$ python -q
>>> import numpy as np
>>> np.set_printoptions(precision=3, suppress=True, linewidth=200, legacy="1.25")
>>> X = np.load("case13.npy")
>>> X
array([[  5.87 ,  -3.7  ,   2.722],
       [ -4.5  ,  -6.739,  -3.5  ],
       [ 12.143,  12.597,   6.486],
       [  0.686,  -2.965,  -0.388],
       [  6.808,   8.719,   3.285],
       [ -0.102,  -1.22 ,  -0.861],
       [ -1.508,  -8.948,  -1.705],
       [ -2.572,  -1.951,  -2.343],
       [ -2.277,  -5.991,  -2.166],
       [ -2.195,  -2.737,  -2.117],
       [  8.154,   8.913,   4.092],
       [  3.507,  -8.774,   1.304],
       [ -4.959,  -5.248,  -3.775],
       [ -5.479, -11.269,  -4.087],
       [ 10.008,   2.493,   5.205],
       [  5.403,   2.17 ,   2.442]])
>>> cen = X - X.mean(axis=0)
>>> left, sv, vt = np.linalg.svd(cen, full_matrices=False)
>>> sv
array([35.067, 11.652,  0.001])
>>> (np.sign(left[:, 0]) == np.sign(left[0, 0])).astype(int)
array([1, 0, 1, 0, 1, 0, 0, 0, 0, 0, 1, 0, 0, 0, 1, 1])
>>> np.round(sv ** 2 / (sv ** 2).sum(), 3) + 0
array([0.901, 0.099, 0.   ])
>>> np.searchsorted(np.cumsum(sv ** 2) / (sv ** 2).sum(), 0.9) + 1
1
>>> vt[0] * np.sign(vt[0, np.abs(vt[0]).argmax()])
array([0.588, 0.728, 0.353])
>>> np.linalg.matrix_rank(cen)
3
>>> np.abs(left[:, 0]).argmax()
2
>>> K = np.load("test8.npy")
>>> K
array([[-3.277, -2.51 , -2.355],
       [ 0.574, -5.096, -0.181],
       [ 1.79 ,  4.87 , -2.397],
       [-0.079,  0.89 ,  6.237],
       [ 0.507, -4.275,  0.89 ],
       [ 2.519,  2.816, -0.241],
       [ 0.071,  1.43 ,  1.701],
       [-5.715,  6.519, -0.724],
       [-4.193, -4.99 , -1.933],
       [ 4.646, -1.863, -1.04 ],
       [ 2.317,  0.359, -2.621],
       [-1.833, -3.793, -4.92 ],
       [-4.607,  2.471,  0.45 ]])
>>> cen = (K - K.mean(axis=0)) / K.std(axis=0)
>>> np.argwhere(np.abs(cen) > 2)
array([[3, 2]])
>>> c = np.linalg.lstsq(np.delete(cen, 2, axis=1), cen[:, 2])[0]
>>> np.round(1 - np.var(cen[:, 2] - np.delete(cen, 2, axis=1) @ c), 3)
0.041
>>> c
array([0.085, 0.19 ])
>>> x = np.array([1, 3, 3])
>>> rhs = X @ x
>>> np.linalg.solve(X.T @ X, X.T @ rhs)
array([1., 3., 3.])
>>> rng = np.random.default_rng(239)
>>> rhs = rhs + 0.05 * rng.normal(size=16)
>>> rhs
array([  2.924, -35.332,  69.486,  -9.36 ,  42.813,  -6.345, -33.537, -15.485, -26.719, -16.813,  47.216, -18.867, -31.998, -51.418,  33.24 ,  19.21 ])
>>> c, *_ = np.linalg.lstsq(X, rhs)
>>> c
array([1.004, 2.998, 3.006])
>>> np.round(np.linalg.norm(rhs - X @ c), 3)
0.241
>>> feats = np.load("w.npy")
>>> feats
array([[ 0.,  0., -1.],
       [ 0., -1.,  0.],
       [-1.,  0.,  0.]])
>>> ev, vecs = np.linalg.eigh(feats)
>>> x = np.array([2, -1, -2])
>>> round(x @ feats @ x / (x @ x), 3), ev[0], ev[-1]
(0.778, -1.0, 1.0)
>>> np.abs(feats).sum(axis=1).max(), np.abs(ev).max()
(1.0, 1.0)
>>> vecs * np.maximum(ev, 0) @ vecs.T
array([[ 0.5,  0. , -0.5],
       [ 0. ,  0. ,  0. ],
       [-0.5,  0. ,  0.5]])
>>> np.allclose(feats @ feats.T, feats.T @ feats)
True
>>> np.sort(np.abs(np.linalg.eigvals(feats)))
array([1., 1., 1.])
>>> np.allclose(feats, feats.T)
True
>>> feats @ feats
array([[1., 0., 0.],
       [0., 1., 0.],
       [0., 0., 1.]])
>>> (feats + feats.T) / 2
array([[ 0.,  0., -1.],
       [ 0., -1.,  0.],
       [-1.,  0.,  0.]])
>>> assert feats == feats.T
Traceback (most recent call last):
  File "<python-input-41>", line 1, in <module>
    assert feats == feats.T
           ^^^^^^^^^^^^^^^^
ValueError: The truth value of an array with more than one element is ambiguous. Use a.any() or a.all()
>>> z = rng.permutation(3)
>>> z
array([2, 0, 1])
>>> B = feats[z][:, z]
>>> np.round(np.linalg.det(B), 3), round(np.linalg.det(feats[z]), 3)
(1.0, 1.0)
>>> np.sort(np.abs(np.linalg.eigvals(B)))
array([1., 1., 1.])
>>> B
array([[ 0., -1.,  0.],
       [-1.,  0.,  0.],
       [ 0.,  0., -1.]])
>>> np.diag(B)
array([ 0.,  0., -1.])
>>> np.allclose(B, feats)
False
>>> m1 = np.load("block3.npy")
>>> m1
array([[0.008, 0.053, 0.069],
       [0.053, 0.374, 0.481],
       [0.069, 0.481, 0.618]])
>>> # equal to its transpose
>>> B = np.array([[-1, 4], [5, 1], [1, 2]])
>>> np.einsum("ij->j", m1)
array([0.13 , 0.908, 1.168])
>>> np.einsum("ik,kj->ji", m1, B)
array([[0.328, 2.298, 2.954],
       [0.221, 1.55 , 1.992]])
>>> np.linalg.matrix_rank(m1 @ B)
1
>>> np.einsum("ij,ij->i", m1, m1)
array([0.008, 0.374, 0.618])
>>> m1 @ B
array([[0.328, 0.221],
       [2.298, 1.55 ],
       [2.954, 1.992]])
>>> left, sv, vt = np.linalg.svd(m1)
>>> sv.round(3) + 0
array([1., 0., 0.])
>>> np.argmax(sv[:-1] / (sv[1:] + 1e-6)) + 1
1
>>> B = left[:, :1] @ np.diag(sv[:1]) @ vt[:1]
>>> np.round(np.linalg.norm(m1 - B, 2), 3), np.round(sv[1], 3)
(0.0, 0.0)
>>> round(float(np.abs(m1 - B).max()), 3)
0.0
>>> ev, vecs = np.linalg.eigh(m1)
>>> x = np.array([2, 3, 2])
>>> vecs * np.maximum(ev, 0) @ vecs.T
array([[0.008, 0.053, 0.069],
       [0.053, 0.374, 0.481],
       [0.069, 0.481, 0.618]])
>>> np.round(x @ m1 @ x / (x @ x), 3), round(float(ev[0]), 3), round(ev[-1], 3)
(0.755, -0.0, 1.0)
>>> (np.sign(vecs[:, -1].round(6)) == np.sign(vecs[0, -1].round(6))).astype(int)
array([1, 1, 1])
>>> np.round(x @ m1 @ x, 3)
12.832
>>> np.round(np.linalg.eigvalsh(m1[1:, 1:]), 3) + 0
array([0.   , 0.992])
>>> vecs * np.abs(ev) @ vecs.T
array([[0.008, 0.053, 0.069],
       [0.053, 0.374, 0.481],
       [0.069, 0.481, 0.618]])
>>> z = rng.permutation(3)
>>> z
array([2, 1, 0])
>>> B = m1[z][:, z]
>>> np.diag(B)
array([0.618, 0.374, 0.008])
>>> np.round(np.sort(np.abs(np.linalg.eigvals(B))), 3) + 0
array([0., 0., 1.])
>>> x = np.array([0, -2, 0])
>>> np.trace(m1)
1.0
>>> np.round((x - m1 @ x) @ (m1 @ x), 3)
-0.0
>>> M = np.load("layer4.npy")
>>> M
array([[3., 4., 0., 0.],
       [4., 1., 4., 0.],
       [0., 4., 0., 4.],
       [0., 0., 4., 0.]])
>>> W1 = np.array([[0, -2], [4, -1], [3, 4], [3, 9]])
>>> c = np.array([2, 0])
>>> H = np.maximum(M @ W1 + c, 0)
>>> H
array([[18.,  0.],
       [18.,  7.],
       [30., 32.],
       [14., 16.]])
>>> Z = np.array([[2, -1, 0], [0, -3, -1]])
>>> (H @ Z).round(6).argmax(axis=1)
array([0, 0, 0, 0])
>>> W1 @ Z
array([[  0,   6,   2],
       [  8,  -1,   1],
       [  6, -15,  -4],
       [  6, -30,  -9]])
>>> H @ Z
array([[  36.,  -18.,    0.],
       [  36.,  -39.,   -7.],
       [  60., -126.,  -32.],
       [  28.,  -62.,  -16.]])
>>> ev, vecs = np.linalg.eigh(M)
>>> np.round(vecs.T @ vecs, 3) + 0
array([[1., 0., 0., 0.],
       [0., 1., 0., 0.],
       [0., 0., 1., 0.],
       [0., 0., 0., 1.]])
>>> np.linalg.svd(M, compute_uv=False)
array([7.515, 5.876, 3.651, 1.29 ])
>>> ev
array([-5.876, -1.29 ,  3.651,  7.515])
>>> np.round(vecs.T @ M @ vecs, 3) + 0
array([[-5.876,  0.   ,  0.   ,  0.   ],
       [ 0.   , -1.29 ,  0.   ,  0.   ],
       [ 0.   ,  0.   ,  3.651,  0.   ],
       [ 0.   ,  0.   ,  0.   ,  7.515]])
>>> r0 = np.array([2, 1, 1, 0])
>>> B = M + np.outer(r0, np.eye(4)[2])
>>> np.linalg.matrix_rank(np.linalg.inv(B) - np.linalg.inv(M), tol=1e-8)
1
>>> z = rng.integers(0, 3, 4)
>>> E = np.array([[2, 2, 0, 1], [1, 0, 1, 1], [0, 0, 2, 1], [2, 2, 1, 2]]) * (z[:, None] == z)
>>> E
array([[2, 0, 0, 0],
       [0, 0, 0, 0],
       [0, 0, 2, 1],
       [0, 0, 1, 2]])
>>> # 3 groups of indices that never mix
>>> B = np.linalg.inv(feats)
>>> np.round(np.linalg.cond(feats), 3)
1.0
>>> np.linalg.inv(B)
array([[-0., -0., -1.],
       [-0., -1., -0.],
       [-1., -0., -0.]])
>>> (np.abs(B) > 1e-9).astype(int)
array([[0, 0, 1],
       [0, 1, 0],
       [1, 0, 0]])
>>> B
array([[-0., -0., -1.],
       [-0., -1., -0.],
       [-1., -0., -0.]])
>>> np.linalg.det(feats) * B
array([[-0., -0., -1.],
       [-0., -1., -0.],
       [-1., -0., -0.]])
>>> round(float(np.linalg.slogdet(feats)[0]), 3)
1.0
>>> round(float(np.linalg.det(feats) * np.linalg.det(B)), 3)
1.0
>>> feats @ B
array([[1., 0., 0.],
       [0., 1., 0.],
       [0., 0., 1.]])
>>> theta = np.radians(15)
>>> Rm = np.eye(4)
>>> Rm[1, 1] = Rm[0, 0] = np.cos(theta)
>>> Rm[1, 0], Rm[0, 1] = -np.sin(theta), np.sin(theta)
>>> Rm
array([[ 0.966,  0.259,  0.   ,  0.   ],
       [-0.259,  0.966,  0.   ,  0.   ],
       [ 0.   ,  0.   ,  1.   ,  0.   ],
       [ 0.   ,  0.   ,  0.   ,  1.   ]])
>>> B = E @ Rm.T
>>> round(float(np.linalg.det(Rm)), 3), round(float(np.trace(Rm)), 3)
(1.0, 3.932)
>>> np.allclose(np.linalg.norm(E, axis=1), np.linalg.norm(B, axis=1))
True
